$ python -q
>>> import numpy as np
>>> from numpy import linalg as LA
>>> np.set_printoptions(precision=4, suppress=True, linewidth=120)
>>> rd = lambda a: np.round(a, 4) + 0
>>> arr = np.load("x.npy")
>>> arr
array([[ 18,  11,  33,  10,   6],
       [ 18,  -4,  12,   7, -15],
       [ 21,  23,  48,  12,  17],
       [ 10,   2,  16,  14,   8],
       [-12, -22, -24, -15, -19],
       [  4,  -5,   9, -11, -13]])
>>> rng = np.random.default_rng(832)
>>> B = arr + rng.integers(-2, 3, (6, 4)) @ rng.integers(-2, 3, (4, 5))
>>> B
array([[ 15,   7,  36,  20,  11],
       [ 24,  -8,  10,  15, -13],
       [ 23,  29,  48,   4,  17],
       [ 10,   4,  18,  14,  10],
       [-10, -25, -28, -17, -26],
       [  6,  -3,  10, -11, -11]])
>>> np.abs(B - arr).sum(axis=1)
array([25, 22, 16,  6, 18,  7])
>>> LA.matrix_rank(B - arr, tol=1e-8)
np.int64(4)
>>> rd(LA.svd(B - arr, compute_uv=False))
array([17.8476, 10.967 ,  7.3597,  1.0116,  0.    ])
>>> np.diff(B, axis=0)
array([[  9, -15, -26,  -5, -24],
       [ -1,  37,  38, -11,  30],
       [-13, -25, -30,  10,  -7],
       [-20, -29, -46, -31, -36],
       [ 16,  22,  38,   6,  15]])
>>> np.abs(B).max()
np.int64(48)
>>> np.unravel_index(np.abs(B).argmax(), B.shape)
(np.int64(2), np.int64(2))
>>> B - B[0]
array([[  0,   0,   0,   0,   0],
       [  9, -15, -26,  -5, -24],
       [  8,  22,  12, -16,   6],
       [ -5,  -3, -18,  -6,  -1],
       [-25, -32, -64, -37, -37],
       [ -9, -10, -26, -31, -22]])
>>> LA.matrix_rank(B)
np.int64(5)
>>> B.shape
(6, 5)
